$ python -q
>>> import numpy as np
>>> np.set_printoptions(precision=3, suppress=True, linewidth=160, floatmode="fixed")
>>> arr = np.load("a.npy")
>>> arr
array([[ 0,  0,  0],
       [ 1,  0,  0],
       [ 0, -1,  0]])
>>> Uu, s, vt = np.linalg.svd(arr)
>>> V = vt[:(s > 1e-8).sum()]
>>> rng = np.random.default_rng(407)
>>> vec = arr[2] + 3 * arr[0] + rng.integers(2) * np.eye(3)[0]
>>> vec
array([ 0.000, -1.000,  0.000])
>>> np.allclose(V.T @ V @ vec, vec)
True
>>> np.round(np.linalg.norm(vec - V.T @ V @ vec), 3)
np.float64(0.0)
>>> K = np.abs(np.array([[1, 3, -6], [3, 3, 6], [-2, -7, -8]])) + np.eye(3)
>>> K = K / K.sum(axis=1, keepdims=True)
>>> K
array([[0.182, 0.273, 0.545],
       [0.231, 0.308, 0.462],
       [0.111, 0.389, 0.500]])
>>> labels = rng.permutation(3)
>>> other = K[:, labels] * rng.choice([-1, 1], 3)
>>> other
array([[ 0.273,  0.182, -0.545],
       [ 0.308,  0.231, -0.462],
       [ 0.389,  0.111, -0.500]])
>>> Uu, _, vt = np.linalg.svd(K.T @ other)
>>> labels
array([1, 0, 2])
>>> np.round(np.linalg.lstsq(K, other)[0], 3) + 0
array([[ 0.000,  1.000,  0.000],
       [ 1.000,  0.000,  0.000],
       [ 0.000,  0.000, -1.000]])
>>> E = np.load("x.npy")
>>> E
array([[-1.319,  0.517, -2.644],
       [ 1.905, -1.903, -1.322],
       [-1.905, -2.261,  0.509]])
>>> round(E[:, 0] @ E[:, 2], 3)
np.float64(-0.0)
>>> np.linalg.svd(E, compute_uv=False)
array([3.000, 3.000, 3.000])
>>> other = np.array([[1, 0, 1], [0, 0, 1], [3, 2, 3]])
>>> np.einsum("ik,kj->ji", E, other)
array([[-9.252, -2.061, -0.380],
       [-5.289, -2.644,  1.017],
       [-8.736, -3.964, -2.640]])
>>> np.einsum("ik,kj->ij", E, other)
array([[-9.252, -5.289, -8.736],
       [-2.061, -2.644, -3.964],
       [-0.380,  1.017, -2.640]])
>>> other.T @ E.T
array([[-9.252, -2.061, -0.380],
       [-5.289, -2.644,  1.017],
       [-8.736, -3.964, -2.640]])
>>> E @ other
array([[-9.252, -5.289, -8.736],
       [-2.061, -2.644, -3.964],
       [-0.380,  1.017, -2.640]])
>>> round(float(np.linalg.det(E[::-1])), 3)
-27.0
>>> round(np.linalg.eigvals(E).sum().real, 3)
np.float64(-2.714)
>>> np.linalg.eigvals(E)
array([ 3.000+0.000j, -2.857+0.916j, -2.857-0.916j])
>>> other = E / np.linalg.norm(E, axis=1, keepdims=True)
>>> G = other @ other.T
>>> np.degrees(np.arccos(np.clip(G[1, 0], -1, 1)))
np.float64(90.0)
>>> np.argwhere(np.triu(np.abs(G) > 0.95, 1))
array([], shape=(0, 2), dtype=int64)
>>> (np.abs(G) > 0.9).astype(int)
array([[1, 0, 0],
       [0, 1, 0],
       [0, 0, 1]])
>>> G.round(3) + 0
array([[1.000, 0.000, 0.000],
       [0.000, 1.000, 0.000],
       [0.000, 0.000, 1.000]])
>>> (G - 2 * np.eye(3)).round(6).argmax(axis=1)
array([1, 0, 0])
>>> data = np.load("arr.npy")
>>> data
array([[-1,  3,  3],
       [-7, -6,  1],
       [20, 21,  0]])
>>> np.linalg.cond(data) > 100
np.True_
>>> round(np.linalg.norm(data, 2) / np.linalg.norm(data), 3)
np.float64(0.99)
>>> np.linalg.norm(arr, axis=1)
array([0.000, 1.000, 1.000])
>>> np.linalg.norm(arr, axis=0)
array([1.000, 1.000, 0.000])
>>> np.round(np.linalg.det(data.T), 3)
np.float64(-0.0)
>>> np.einsum("ii->", data)
np.int64(-7)
>>> np.round(np.poly(data), 3) + 0
array([  1.000,   7.000, -54.000,   0.000])
>>> round(np.linalg.det(data[::-1]), 3)
np.float64(0.0)
>>> labels = rng.permutation(3)
>>> labels
array([1, 2, 0])
>>> other = data[labels][:, labels]
>>> other
array([[-6,  1, -7],
       [21,  0, 20],
       [ 3,  3, -1]])
>>> np.trace(other)
np.int64(-7)
>>> np.round(np.sort(np.abs(np.linalg.eigvals(other))), 3) + 0
array([ 0.000,  4.639, 11.639])
>>> np.diag(other)
array([-6,  0, -1])
>>> np.allclose(other, data)
False
>>> np.round(np.linalg.det(other), 3), np.round(np.linalg.det(data[labels]), 3)
(np.float64(-0.0), np.float64(-0.0))
>>> (other + other.T) / 2
array([[-6.000, 11.000, -2.000],
       [11.000,  0.000, 11.500],
       [-2.000, 11.500, -1.000]])
>>> round(np.abs(np.linalg.eigvals(other)).max(), 3)
np.float64(11.639)
>>> (other - other.T) / 2
array([[  0.000, -10.000,  -5.000],
       [ 10.000,   0.000,   8.500],
       [  5.000,  -8.500,   0.000]])
>>> other @ other
array([[  36,  -27,   69],
       [ -66,   81, -167],
       [  42,    0,   40]])
>>> np.round(np.sort(np.abs(np.linalg.eigvals(other))), 3) + 0
array([ 0.000,  4.639, 11.639])
>>> np.allclose(other, other.T)
False
>>> J = np.loadtxt("m.csv", delimiter=",")
>>> J
array([[ 0.000, -3.000,  0.000,  0.000],
       [ 0.000,  0.000,  0.000,  3.000],
       [ 0.000,  0.000, -2.000,  0.000],
       [ 0.000,  0.000,  0.000,  0.000]])
>>> np.sort(np.linalg.eigvals(J))
array([-2.000,  0.000,  0.000,  0.000])
>>> [int(np.linalg.matrix_rank(np.linalg.matrix_power(J, p))) for p in range(1, 5)]
[3, 2, 1, 1]
>>> Uu, s, vt = np.linalg.svd(J)
>>> s
array([3.000, 3.000, 2.000, 0.000])
>>> other = Uu[:, :3] @ np.diag(s[:3]) @ vt[:3]
>>> np.linalg.matrix_rank(J, rtol=0.05)
np.int64(3)
>>> other = np.array([[-3], [-1]])
>>> basis = np.array([[0, -3]])
>>> W0 = other @ basis + 0.02 * rng.normal(size=(2, 2))
>>> W0
array([[-0.003,  9.007],
       [ 0.011,  2.993]])
>>> G = W0.T @ W0
>>> (W0 @ W0.T).shape
(2, 2)
>>> np.allclose(G, G.T)
True
>>> G.round(3) + 0
array([[ 0.000,  0.009],
       [ 0.009, 90.086]])
>>> np.round(np.diag(G), 3) + 0
array([ 0.000, 90.086])
>>> np.round(np.linalg.svd(W0, compute_uv=False) ** 2, 3) + 0
array([90.086,  0.000])
>>> theta = np.radians(36)
>>> Rm = np.eye(2)
>>> Rm[1, 1] = Rm[0, 0] = np.cos(theta)
>>> Rm[1, 0], Rm[0, 1] = -np.sin(theta), np.sin(theta)
>>> Rm
array([[ 0.809,  0.588],
       [-0.588,  0.809]])
>>> other = W0 @ Rm.T
>>> np.abs(other - W0).max(axis=0)
array([5.295, 1.719])
>>> other
array([[5.292, 7.289],
       [1.768, 2.414]])
